$ ipython --no-banner

In [1]: import numpy as np

In [2]: np.set_printoptions(suppress=True, linewidth=140)

In [3]: def rnd(a):
   ...:     return np.round(a, 2) + 0
   ...: 

In [4]: K = np.loadtxt("data.csv", delimiter=",")

In [5]: rnd(K)
Out[5]: 
array([[-0.54, -0.84,  0.02],
       [ 0.3 , -0.22, -0.93],
       [ 0.78, -0.5 ,  0.37]])

In [6]: P = np.triu(np.array([[2, 3, 3], [3, 2, 2], [3, 0, 3]]), 1) + np.eye(3)

In [7]: B = P @ K @ np.linalg.inv(P)

In [8]: np.linalg.matrix_rank(B)
Out[8]: np.int64(3)

In [9]: rnd(np.trace(B)), rnd(np.trace(K))
Out[9]: (np.float64(-0.39), np.float64(-0.39))

In [10]: rnd(B)
Out[10]: 
array([[  2.71, -11.13,  12.49],
       [  1.87,  -6.82,   7.85],
       [  0.78,  -2.85,   3.72]])

In [11]: print(rnd(np.linalg.det(B)))
1.0

In [12]: q, Rm = np.linalg.qr(B)

In [13]: rnd(Rm)
Out[13]: 
array([[ -3.39,  13.34, -15.2 ],
       [  0.  ,  -0.74,   0.51],
       [  0.  ,   0.  ,   0.4 ]])

In [14]: q.shape, Rm.shape
Out[14]: ((3, 3), (3, 3))

In [15]: rnd(np.abs(np.diag(Rm)))
Out[15]: array([3.39, 0.74, 0.4 ])

In [16]: rnd(abs(Rm[0, 0])), rnd(np.linalg.norm(B[:, 0]))
Out[16]: (np.float64(3.39), np.float64(3.39))

In [17]: r0 = np.array([5, 5, 1]) + 0.5

In [18]: W0 = np.outer(r0, r0) / (r0 @ r0)

In [19]: rnd(W0)
Out[19]: 
array([[0.48, 0.48, 0.13],
       [0.48, 0.48, 0.13],
       [0.13, 0.13, 0.04]])

In [20]: r0, r1 = W0[2], W0[1]

In [21]: print(rnd(r0 @ r0))
0.04

In [22]: p = (r0 @ r1) / (r0 @ r0) * r0

In [23]: rnd((r1 - p) @ r0)
Out[23]: np.float64(0.0)

In [24]: np.linalg.matrix_rank(np.outer(r0, r1))
Out[24]: np.int64(1)

In [25]: np.allclose(W0 @ W0.T, W0.T @ W0)
Out[25]: True

In [26]: (W0 - W0.T) / 2
Out[26]: 
array([[0., 0., 0.],
       [0., 0., 0.],
       [0., 0., 0.]])

In [27]: np.trace(W0)
Out[27]: np.float64(1.0)

In [28]: rnd(np.linalg.det(W0))
Out[28]: np.float64(0.0)

In [29]: x = np.array([4, 2, -4])

In [30]: y = K @ x

In [31]: print(rnd(y))
[-3.95  4.47  0.65]

In [32]: rnd(np.linalg.solve(K, y))
Out[32]: array([ 4.,  2., -4.])

In [33]: rnd(np.linalg.solve(K, 2 * y))
Out[33]: array([ 8.,  4., -8.])

In [34]: print(rnd(np.linalg.solve(K.T, K[2])))
[0. 0. 1.]

In [35]: feats = np.array([[-10, -2], [-5, -1]])

In [36]: Uu, sigma, vt = np.linalg.svd(feats)

In [37]: np.argmax(sigma[:-1] / (sigma[1:] + 1e-6)) + 1
Out[37]: np.int64(1)

In [38]: B = Uu[:, :1] @ np.diag(sigma[:1]) @ vt[:1]

In [39]: np.linalg.matrix_rank(feats, rtol=0.05)
Out[39]: np.int64(1)

In [40]: rnd(B)
Out[40]: 
array([[-10.,  -2.],
       [ -5.,  -1.]])

In [41]: rnd(np.linalg.norm(feats - B) / np.linalg.norm(feats))
Out[41]: np.float64(0.0)

In [42]: np.linalg.matrix_rank(B)
Out[42]: np.int64(1)

In [43]: rnd(np.linalg.norm(feats - B, 2)), rnd(sigma[1])
Out[43]: (np.float64(0.0), np.float64(0.0))

In [44]: E = np.load("a.npy")

In [45]: E
Out[45]: 
array([[-5, -5, -3],
       [ 5,  0, -1],
       [-4,  5,  2]])

In [46]: B = np.array([[7, 6], [3, 1], [9, 3]])

In [47]: np.linalg.matrix_rank(np.vstack([E, B.T]))
Out[47]: np.int64(3)

In [48]: np.vstack([E, B.T]).shape
Out[48]: (5, 3)

In [49]: B.T @ E.T
Out[49]: 
array([[-77,  26,   5],
       [-44,  27, -13]])

In [50]: np.einsum("ij->j", E)
Out[50]: array([-4,  0, -2])

In [51]: np.einsum("ik,kj->ij", E, B)
Out[51]: 
array([[-77, -44],
       [ 26,  27],
       [  5, -13]])

In [52]: x = np.array([-2, -1, 1])

In [53]: E * x
Out[53]: 
array([[ 10,   5,  -3],
       [-10,   0,  -1],
       [  8,  -5,   2]])

In [54]: np.linalg.norm(E @ x) <= np.linalg.norm(E, 2) * np.linalg.norm(x) + 1e-9
Out[54]: np.True_

In [55]: E @ (2 * x)
Out[55]: array([ 24, -22,  10])

In [56]: print(E @ np.ones(3))
[-13.   4.   3.]

In [57]: B = np.linalg.inv(E)

In [58]: rnd(B)
Out[58]: 
array([[-0.07,  0.07, -0.07],
       [ 0.09,  0.31,  0.29],
       [-0.36, -0.64, -0.36]])

In [59]: (np.abs(B) > 1e-9).astype(int)
Out[59]: 
array([[1, 1, 1],
       [1, 1, 1],
       [1, 1, 1]])

In [60]: rnd(np.linalg.slogdet(E)[0])
Out[60]: np.float64(-1.0)

In [61]: rnd(E @ B)
Out[61]: 
array([[1., 0., 0.],
       [0., 1., 0.],
       [0., 0., 1.]])

In [62]: rnd(np.linalg.inv(B))
Out[62]: 
array([[-5., -5., -3.],
       [ 5.,  0., -1.],
       [-4.,  5.,  2.]])

In [63]: rnd(np.linalg.cond(E))
Out[63]: np.float64(7.67)
